% python3 -q
>>> import numpy as np
>>> import numpy.linalg as la
>>> np.set_printoptions(suppress=True, linewidth=120)
>>> J = np.load("case6.npy")
>>> J
array([[  5,   0,   0,  -5,  15],
       [ -3,   0,   0,   3,  -9],
       [ -1,   0,   0,   1,  -3],
       [  6,   0,   0,  -6,  18],
       [ -3,   0,   0,   3,  -9],
       [ -9,   0,   0,   9, -27],
       [  3,   0,   0,  -3,   9],
       [ -1,   0,   0,   1,  -3],
       [  3,   0,   0,  -3,   9],
       [ -6,   0,   0,   6, -18],
       [ -9,   0,   0,   9, -27],
       [ -1,   0,   0,   1,  -3]])
>>> def softmax(z):
...     e = np.exp(z - z.max(axis=-1, keepdims=True))
...     return e / e.sum(axis=-1, keepdims=True)
... 
>>> np.round(softmax(J[2] + -3), 3)
array([0.072, 0.195, 0.195, 0.529, 0.01 ])
>>> np.round(softmax(J[2]), 3)
array([0.072, 0.195, 0.195, 0.529, 0.01 ])
>>> S = J @ J.T / np.sqrt(5)
>>> softmax(S).round(6).argmax(axis=1)
array([3, 5, 5, 3, 5, 5, 3, 5, 3, 5, 5, 5])
>>> np.round(softmax(S)[2] @ J, 3)
array([ -9.,   0.,   0.,   9., -27.])
>>> np.round(softmax(S), 3) + 0
array([[0. , 0. , 0. , 1. , 0. , 0. , 0. , 0. , 0. , 0. , 0. , 0. ],
       [0. , 0. , 0. , 0. , 0. , 0.5, 0. , 0. , 0. , 0. , 0.5, 0. ],
       [0. , 0. , 0. , 0. , 0. , 0.5, 0. , 0. , 0. , 0. , 0.5, 0. ],
       [0. , 0. , 0. , 1. , 0. , 0. , 0. , 0. , 0. , 0. , 0. , 0. ],
       [0. , 0. , 0. , 0. , 0. , 0.5, 0. , 0. , 0. , 0. , 0.5, 0. ],
       [0. , 0. , 0. , 0. , 0. , 0.5, 0. , 0. , 0. , 0. , 0.5, 0. ],
       [0. , 0. , 0. , 1. , 0. , 0. , 0. , 0. , 0. , 0. , 0. , 0. ],
       [0. , 0. , 0. , 0. , 0. , 0.5, 0. , 0. , 0. , 0. , 0.5, 0. ],
       [0. , 0. , 0. , 1. , 0. , 0. , 0. , 0. , 0. , 0. , 0. , 0. ],
       [0. , 0. , 0. , 0. , 0. , 0.5, 0. , 0. , 0. , 0. , 0.5, 0. ],
       [0. , 0. , 0. , 0. , 0. , 0.5, 0. , 0. , 0. , 0. , 0.5, 0. ],
       [0. , 0. , 0. , 0. , 0. , 0.5, 0. , 0. , 0. , 0. , 0.5, 0. ]])
>>> arr = np.loadtxt("x.csv", delimiter=",")
>>> arr
array([[ 1.,  0.,  2.,  1., -1.,  2.,  0.,  0., -2., -2.,  0., -1.,  0.,  2.],
       [ 0.,  1.,  1.,  2., -2., -2., -2., -2., -1., -1.,  0.,  0., -1., -2.],
       [ 0.,  0., -2., -2.,  1., -2.,  1.,  2., -2.,  1.,  0., -2.,  1., -1.],
       [ 0.,  0.,  0.,  0., -1.,  0.,  1.,  0., -1.,  2.,  0.,  1., -2.,  2.],
       [ 0.,  0.,  0.,  0., -2.,  2.,  0.,  1., -1., -2.,  1., -2.,  1.,  2.],
       [ 0.,  0.,  0.,  0.,  0., -1.,  0.,  2.,  0.,  1.,  0.,  1.,  2., -2.],
       [ 0.,  0.,  0.,  0.,  0.,  0.,  0., -1.,  1.,  1.,  1.,  1., -2.,  2.],
       [ 0.,  0.,  0.,  0.,  0.,  0.,  0., -1.,  2.,  0., -1., -2., -2.,  1.],
       [ 0.,  0.,  0.,  0.,  0.,  0.,  0.,  0., -1.,  2., -2.,  2.,  1., -2.],
       [ 0.,  0.,  0.,  0.,  0.,  0.,  0.,  0.,  0.,  0.,  2., -1.,  1.,  1.],
       [ 0.,  0.,  0.,  0.,  0.,  0.,  0.,  0.,  0.,  0., -1., -2.,  1.,  2.],
       [ 0.,  0.,  0.,  0.,  0.,  0.,  0.,  0.,  0.,  0.,  0., -2.,  1., -1.],
       [ 0.,  0.,  0.,  0.,  0.,  0.,  0.,  0.,  0.,  0.,  0.,  0.,  1., -1.],
       [ 0.,  0.,  0.,  0.,  0.,  0.,  0.,  0.,  0.,  0.,  0.,  0.,  0., -2.]])
>>> r = la.matrix_rank(arr)
>>> r
np.int64(13)
>>> N = la.svd(arr)[2][r:].T
>>> N.shape
(14, 1)
>>> [int(la.matrix_rank(arr[:, :j + 1])) for j in range(14)]
[1, 2, 3, 3, 4, 5, 6, 7, 8, 9, 10, 11, 12, 13]
>>> np.round(arr @ N, 3) + 0
array([[0.],
       [0.],
       [0.],
       [0.],
       [0.],
       [0.],
       [0.],
       [0.],
       [0.],
       [0.],
       [0.],
       [0.],
       [0.],
       [0.]])
>>> np.round(N[:, 0] / N[np.abs(N[:, 0]).round(6).argmax(), 0], 3) + 0
array([ 1., -1., -1.,  1.,  0.,  0.,  0.,  0.,  0.,  0.,  0.,  0.,  0.,  0.])
>>> la.matrix_rank(arr.T @ arr), la.matrix_rank(arr @ arr.T)
(np.int64(13), np.int64(13))
>>> np.allclose(arr @ N, 0)
True
>>> r0, g = J[1], J[10]
>>> r0 @ g
np.int64(297)
>>> p = (r0 @ g) / (r0 @ r0) * r0
>>> g - p
array([0., 0., 0., 0., 0.])
>>> la.matrix_rank(arr - arr[0, 0] * np.eye(14))
np.int64(12)
>>> np.round(np.sort(la.eigvals(arr)), 3)
array([-2., -2., -2., -2., -1., -1., -1., -1.,  0.,  0.,  0.,  1.,  1.,  1.])
>>> np.prod(np.diag(arr)), round(float(la.det(arr)), 3)
(np.float64(0.0), 0.0)
>>> U, sv, VT = la.svd(arr)
>>> V = VT[:(sv > 1e-8).sum()]
>>> rng = np.random.default_rng(638210)
>>> x = arr[11] + -2 * arr[10] + rng.integers(2) * np.eye(14)[7]
>>> x
array([ 0.,  0.,  0.,  0.,  0.,  0.,  0.,  1.,  0.,  0.,  2.,  2., -1., -5.])
>>> round(float(la.norm(x - V.T @ V @ x)), 3)
0.0
>>> np.round(np.diag(V.T @ V), 3)
array([0.75, 0.75, 0.75, 0.75, 1.  , 1.  , 1.  , 1.  , 1.  , 1.  , 1.  , 1.  , 1.  , 1.  ])
>>> la.matrix_rank(np.vstack([arr, x]))
np.int64(13)
>>> np.allclose(V.T @ V @ x, x)
True
>>> U, sv, VT = la.svd(arr)
>>> np.argmax(sv[:-1] / (sv[1:] + 1e-6)) + 1
np.int64(13)
>>> out = U[:, :13] @ np.diag(sv[:13]) @ VT[:13]
>>> round(float(la.norm(arr - out) / la.norm(arr)), 3)
0.0
>>> round(float(la.norm(arr - out, 2)), 3), np.round(sv[13], 3)
(0.0, np.float64(0.0))
>>> la.matrix_rank(out)
np.int64(13)
